In [1]: import numpy as np

In [2]: np.set_printoptions(precision=3, suppress=True, linewidth=140)

In [3]: feats = np.loadtxt("case2.csv", delimiter=",")

In [4]: print(feats)
[[-13.945 -10.65   -4.961  -5.273  -9.03    9.65 ]
 [ -4.416 -12.19  -10.991 -14.539  -0.696 -15.912]
 [ -0.44   -1.141  10.352  -5.562  -0.745   7.906]
 [ 10.412   8.842   8.645   3.926   6.346  -1.913]
 [ 11.3     8.853   7.769   3.549   7.001  -4.161]
 [  2.802  -1.12    6.876  -7.203   2.117  -1.304]
 [  4.453  -0.77   -8.501  -2.425   4.151 -16.655]
 [ 12.853   7.76   -2.754   3.746   9.037 -17.337]
 [ 10.438   0.977  -2.974  -6.283   8.382 -21.299]
 [-12.095   0.435  -0.054  11.561  -9.75   23.762]
 [  2.356  -2.546  -6.588  -4.575   2.801 -13.46 ]
 [  2.055  10.669   6.618  15.352  -0.737  14.969]
 [  0.012   6.541  -8.792  15.343  -0.659   0.929]
 [ 14.819   0.36    0.369 -12.815  11.894 -27.865]
 [ -4.081 -13.93    0.036 -22.179  -0.694  -9.542]
 [ -6.706 -10.522  10.721 -17.137  -4.174   8.837]
 [ -8.815   2.545   2.027  11.909  -7.603  21.851]
 [ -4.816  -5.084   9.476  -8.492  -3.403  10.779]
 [-18.774  -5.998  -2.083   6.396 -13.96   27.189]
 [  3.232   4.229   7.36    2.216   1.384   5.239]
 [  2.017   0.404  14.817  -6.455   0.637   8.759]
 [ -9.631   2.468   2.85   12.287  -8.388  24.106]
 [  2.747   0.428  13.9    -6.767   1.384   6.562]
 [ -6.337   0.5     5.616   4.628  -5.593  17.769]
 [ -5.684   7.748   6.099  17.136  -6.245  25.613]
 [  4.879  -1.486  -0.541  -6.964   4.227 -11.682]
 [ 17.614   9.249  -0.95    1.882  12.585 -23.252]
 [ 12.523  13.679  -2.733  15.147   7.74   -9.29 ]
 [-12.719  -0.73   -7.704  13.132  -9.782  17.517]
 [  5.69   -0.367   7.19   -8.432   4.224  -5.448]
 [ -2.414  -4.153  -8.286  -2.63   -0.808  -7.409]
 [  4.803   3.702   7.231  -0.003   2.959   1.317]
 [  0.822   6.776   2.042  10.845  -0.687   8.592]
 [ -3.47    0.68   -4.296   6.11   -2.739   4.278]]

In [5]: print(round(np.linalg.norm(feats, 2) / np.linalg.norm(feats), 3))
0.793

In [6]: print(np.argsort(-np.linalg.norm(feats, axis=0).round(6), kind="stable")[:3])
[5 3 0]

In [7]: np.linalg.cond(feats) > 100
Out[7]: np.True_

In [8]: np.linalg.matrix_rank(feats, rtol=0.1)
Out[8]: np.int64(3)

In [9]: round(np.log10(np.linalg.cond(feats)))
Out[9]: 3
